$ python -q
>>> import numpy as np
>>> import numpy.linalg as la
>>> np.set_printoptions(precision=2, suppress=True, linewidth=120)
>>> M2 = np.array([[0, 1, 2, 0, 0], [0, 2, 0, 1, 1], [2, 0, 0, 2, 1], [0, 0, 0, 1, 0]])
>>> E = M2.T @ M2
>>> E
array([[4, 0, 0, 4, 2],
       [0, 5, 2, 2, 2],
       [0, 2, 4, 0, 0],
       [4, 2, 0, 6, 3],
       [2, 2, 0, 3, 2]])
>>> # symmetric
>>> np.argsort(-la.norm(E, axis=0).round(6), kind="stable")[:3]
array([3, 1, 0])
>>> la.cond(E) > 100
np.True_
>>> print([round(float(x), 2) for x in la.svd(E, compute_uv=False)[:3]])
[11.5, 6.22, 2.77]
>>> K = np.load("block0.npy")
>>> K
array([[-0.38, -0.98, -0.98,  0.18,  0.99, -1.  ],
       [ 1.  , -1.  , -0.88,  0.4 ,  0.93,  1.  ],
       [ 1.  , -1.  , -0.98, -0.74,  0.95,  0.9 ],
       [-0.95, -0.13, -0.11,  0.46,  0.45, -0.97],
       [ 0.97, -1.  , -0.84,  0.04,  0.85,  0.9 ],
       [ 0.31, -1.  ,  0.04,  0.65,  0.38,  0.99],
       [-0.94, -0.75,  0.54,  0.69, -0.11,  0.29],
       [ 0.76,  1.  ,  0.97, -0.95, -1.  ,  0.64],
       [ 0.45, -0.96, -0.2 ,  0.33,  0.38,  0.86],
       [ 0.97, -0.76, -0.95, -0.59,  0.9 , -0.89],
       [ 1.  ,  0.52, -0.15, -0.94, -0.8 ,  1.  ],
       [-0.91,  0.74,  0.29,  0.22, -0.14, -0.89],
       [ 0.08,  0.36,  0.79,  0.12, -0.8 ,  0.98],
       [-1.  ,  0.99,  0.94,  0.75, -0.82, -0.99],
       [-0.62,  1.  ,  0.62, -0.49, -0.79, -0.85],
       [-1.  , -1.  , -0.2 ,  0.97,  0.93, -0.98],
       [-0.89,  0.16,  0.68,  0.48, -0.49,  0.33],
       [-0.85, -1.  , -0.91,  0.9 ,  0.99, -0.81],
       [-0.12, -1.  , -0.9 ,  0.66,  0.97, -0.64],
       [-0.96, -1.  , -0.99,  0.72,  1.  , -1.  ],
       [ 0.99, -1.  , -1.  ,  0.62,  1.  ,  0.2 ],
       [ 0.62, -1.  , -0.87,  0.29,  0.92, -0.36],
       [-0.24, -0.49, -0.27,  0.14,  0.38, -0.49],
       [-0.94,  0.48,  0.54,  0.43, -0.31, -0.62],
       [ 0.94,  0.96,  0.18, -0.74, -0.68,  0.72],
       [-0.95, -0.21,  0.65,  0.62, -0.34,  0.02],
       [ 0.45, -1.  , -0.14,  0.64,  0.52,  0.98],
       [ 0.99, -0.59, -0.51, -0.58,  0.12,  0.95],
       [-0.93,  1.  ,  0.98, -0.08, -0.99,  0.85],
       [-0.64,  0.95,  0.68, -0.08, -0.73,  0.  ],
       [ 0.54, -0.37, -0.11, -0.08,  0.05,  0.54],
       [-0.99,  1.  ,  0.91, -0.29, -0.94, -0.99],
       [-0.27,  0.88,  0.52, -0.16, -0.61,  0.14],
       [ 0.99, -0.79, -0.74, -0.54,  0.52,  0.8 ],
       [ 0.2 ,  0.99,  0.49, -0.59, -0.76, -0.4 ],
       [ 1.  ,  1.  ,  0.42, -0.96, -0.95,  0.99],
       [-0.48, -1.  , -0.97,  0.89,  1.  , -0.74]])
>>> rng = np.random.default_rng(514)
>>> M2 = K + rng.integers(-2, 3, (37, 3)) @ rng.integers(-2, 3, (3, 6))
>>> print(M2)
[[-5.38 -2.98  2.02 -1.82  4.99  3.  ]
 [-5.   -7.    5.12 -3.6   8.93  5.  ]
 [-1.   -2.    1.02 -0.74  2.95  0.9 ]
 [-0.95  0.87  1.89  4.46  0.45 -6.97]
 [ 5.97  5.   -7.84  2.04 -7.15  0.9 ]
 [ 4.31  3.   -5.96  0.65 -5.62  2.99]
 [ 0.06  0.25 -2.46 -1.31 -2.11  4.29]
 [-0.24  2.    1.97  1.05 -1.   -1.36]
 [ 2.45 -0.96  1.8   4.33  0.38 -7.14]
 [ 1.97  3.24 -3.95  1.41 -3.1  -0.89]
 [-2.   -1.48  4.85  1.06  3.2  -3.  ]
 [-3.91 -4.26  5.29 -1.78  5.86 -0.89]
 [ 0.08 -4.64  2.79 -3.88  3.2   2.98]
 [-6.    0.99  1.94 -1.25  1.18  5.01]
 [ 0.38 -4.    3.62 -2.49  3.21 -2.85]
 [-2.   -5.    2.8  -1.03  4.93 -0.98]
 [-0.89 -1.84  2.68  0.48  1.51 -1.67]
 [-0.85 -6.    1.09 -3.1   4.99  1.19]
 [ 0.88 -4.    0.1  -1.34  2.97 -0.64]
 [-3.96 -2.    0.01 -1.28  3.    3.  ]
 [-3.01 -3.    3.    0.62  5.    0.2 ]
 [-3.38 -8.    5.13 -3.71  8.92  1.64]
 [-1.24  4.51 -3.27  2.14 -3.62  1.51]
 [ 4.06  0.48 -0.46  2.43 -2.31 -6.62]
 [-3.06 -2.04  2.18 -4.74  3.32  6.72]
 [ 3.05  6.79 -5.35  4.62 -8.34 -1.98]
 [-1.55  2.   -2.14  0.64 -1.48  4.98]
 [-4.01 -0.59  0.49 -2.58  2.12  6.95]
 [-5.93  1.    1.98 -2.08  1.01  6.85]
 [-3.64 -3.05  7.68  1.92  5.27 -6.  ]
 [ 3.54  6.63 -7.11  1.92 -7.95  2.54]
 [-5.99  1.    1.91 -2.29  1.06  5.01]
 [ 0.73  4.88 -2.48  1.84 -4.61  0.14]
 [-2.01 -7.79  6.26 -2.54  8.52 -1.2 ]
 [-3.8  -1.01  4.49 -0.59  3.24 -0.4 ]
 [ 3.   -5.    2.42 -4.96  3.05  0.99]
 [-0.48 -8.    3.03 -3.11  7.   -0.74]]
>>> print(np.round(la.svd(M2 - K, compute_uv=False), 2) + 0)
[46.57 25.71 15.05  0.    0.    0.  ]
>>> la.matrix_rank(M2 - K, tol=1e-8)
np.int64(3)
>>> np.abs(M2 - K).sum(axis=1)
array([20., 34.,  7., 13., 28., 22., 13.,  7., 16., 14., 20., 21., 17., 16., 17., 14.,  8., 17.,  9., 13., 14., 31.,
       17., 16., 23., 31., 13., 16., 16., 28., 29., 16., 14., 29., 14., 18., 21.])
